$ ipython --no-banner

In [1]: import numpy as np

In [2]: import numpy.linalg as la

In [3]: np.set_printoptions(precision=3, suppress=True, linewidth=160, sign=" ")

In [4]: arr = np.loadtxt("block4.csv", delimiter=",")

In [5]: arr
Out[5]: 
array([[  2.216,   6.519,  -3.998,  -0.995,   1.348,   1.213],
       [ -4.714,  -4.255,   1.281,  -9.213,   1.419,  -9.38 ],
       [  3.587,  -9.922,  -0.145,   1.105,   4.656,   1.59 ],
       [  3.08 ,  12.81 ,  -9.055,   0.216,  -0.536,   4.464],
       [ -1.309,   2.889,  -0.65 ,   2.296,   2.409,  11.443],
       [ -4.274,  -2.076,   3.621,  -2.572,  -1.644,   1.   ],
       [ -1.34 ,   3.236,  -3.859,  10.427,  -3.228,  -1.394],
       [  9.696,  13.163,  -9.346,   1.586,   0.258,  -2.005],
       [ -6.604,  15.953,   3.393,  -2.399,  -7.364,   2.504],
       [  0.258,   2.537,  -0.247,  -2.911,  -0.177,   0.55 ],
       [ -4.337, -12.752,   1.567,   4.259,   4.377,  -2.784],
       [ -1.245,  -1.971,  10.977, -14.497,   3.953,  -2.671],
       [-15.886,  -8.07 ,  21.71 ,  -0.003,  -8.378,  -1.254],
       [ -3.51 ,  10.138,   3.4  ,  -0.29 ,  -2.348,   3.568],
       [-11.197,   7.032,  10.663,   0.705, -10.353,   3.099],
       [  3.303,  13.124,  -0.966,   0.15 ,  -1.812,   2.015],
       [  8.911,  10.719,  -6.716,   5.391,   2.607,   4.725],
       [  2.835,   5.723,  -9.61 ,   3.104,   2.949,   0.779],
       [  1.121,   7.678,   2.138,   3.644,  -2.682,  -1.093],
       [  9.222,   6.487,  -2.924,  -6.034,   3.835,  -2.101],
       [ -3.457,  -8.392,   4.857,   2.96 ,   6.118,   4.59 ],
       [  0.959,  -2.115,  -3.03 ,   3.077,   0.169,  -1.352],
       [  8.427,  -2.626,  -3.081,  -1.461,   4.168,  -0.688],
       [ 10.743,   2.148,  -6.815,  -1.127,   2.422,  -1.152],
       [  9.197,   1.372,  -4.542,  -1.747,   6.212,  -3.212],
       [-13.907,   0.665,  11.826,  -7.221,  -8.77 ,  -4.09 ],
       [ -6.31 ,  -4.516,   9.681,   2.   ,  -9.201,   0.92 ],
       [  1.603,   1.585,  -2.48 ,   0.633,  -2.573,  -0.334],
       [  1.537, -16.123,   2.852,   2.168,   0.102,  -1.079]])

In [6]: Xc = arr - arr.mean(axis=0)

In [7]: Uu, s, Vh = la.svd(Xc, full_matrices=False)

In [8]: np.round(Xc.mean(axis=0), 3) + 0
Out[8]: array([ 0.,  0.,  0.,  0.,  0.,  0.])

In [9]: (np.sign(Uu[:, 0]) == np.sign(Uu[0, 0])).astype(int)
Out[9]: array([ 1,  0,  0,  1,  1,  0,  1,  1,  0,  1,  0,  0,  0,  0,  0,  1,  1,  1,  1,  1,  0,  1,  1,  1,  1,  0,  0,  1,  0])

In [10]: np.abs(Vh[0]).argmax()
Out[10]: np.int64(2)

In [11]: round((s ** 2).sum() ** 2 / (s ** 4).sum(), 3)
Out[11]: np.float64(2.79)

In [12]: np.abs(Vh[-1])
Out[12]: array([ 0.1  ,  0.3  ,  0.384,  0.408,  0.649,  0.406])

In [13]: Xc = (arr - arr.mean(axis=0)) / arr.std(axis=0)

In [14]: np.argwhere(np.abs(Xc) > 2)
Out[14]: 
array([[  1,   5],
       [  4,   5],
       [  6,   3],
       [ 11,   3],
       [ 12,   0],
       [ 12,   2],
       [ 14,   4],
       [ 25,   0],
       [ 28,   1]])

In [15]: Xc.std(axis=0)
Out[15]: array([ 1.,  1.,  1.,  1.,  1.,  1.])

In [16]: coef = la.lstsq(np.delete(Xc, 1, axis=1), Xc[:, 1])[0]

In [17]: coef
Out[17]: array([ 0.204, -0.81 , -0.462, -0.834,  0.386])

In [18]: round(float(1 - np.var(Xc[:, 1] - np.delete(Xc, 1, axis=1) @ coef)), 3)
Out[18]: 0.662

In [19]: W2 = arr[[11, 15]].astype(float)

In [20]: for _ in range(6):
    ...:     z = la.norm(arr[:, None] - W2, axis=-1).argmin(axis=1)
    ...:     W2 = np.array([arr[z == j].mean(axis=0) for j in range(2)])
    ...: 

In [21]: z
Out[21]: array([ 1,  0,  0,  1,  1,  0,  1,  1,  1,  1,  0,  0,  0,  1,  0,  1,  1,  1,  1,  1,  0,  1,  1,  1,  1,  0,  0,  1,  0])

In [22]: np.abs(W2[1] - W2[0]).argmax()
Out[22]: np.int64(1)

In [23]: np.bincount(z)
Out[23]: array([ 11,  18])

In [24]: W2
Out[24]: 
array([[-5.473, -5.489,  7.172, -1.846, -1.611, -0.914],
       [ 3.267,  6.186, -3.244,  0.753,  0.314,  0.996]])

In [25]: K = np.load("test8.npy")

In [26]: K
Out[26]: 
array([[ 0,  0,  0,  0,  0,  0,  0],
       [-3,  0, -3,  0,  0,  0,  0],
       [ 0,  0,  0,  0,  0,  0,  0],
       [ 0,  0,  0,  0,  1,  0,  0],
       [ 0,  0,  3,  0,  0,  0,  0],
       [ 0,  0,  1,  0,  0, -3,  3]])

In [27]: np.count_nonzero(K)
Out[27]: np.int64(7)

In [28]: np.round(la.svd(K, compute_uv=False), 3) + 0
Out[28]: array([ 5.1  ,  4.076,  1.837,  1.   ,  0.   ,  0.   ])

In [29]: np.unravel_index(np.abs(K).argmax(), K.shape)
Out[29]: (np.int64(1), np.int64(0))

In [30]: K.mean(axis=0)
Out[30]: array([-0.5  ,  0.   ,  0.167,  0.   ,  0.167, -0.5  ,  0.5  ])

In [31]: K - K[0]
Out[31]: 
array([[ 0,  0,  0,  0,  0,  0,  0],
       [-3,  0, -3,  0,  0,  0,  0],
       [ 0,  0,  0,  0,  0,  0,  0],
       [ 0,  0,  0,  0,  1,  0,  0],
       [ 0,  0,  3,  0,  0,  0,  0],
       [ 0,  0,  1,  0,  0, -3,  3]])
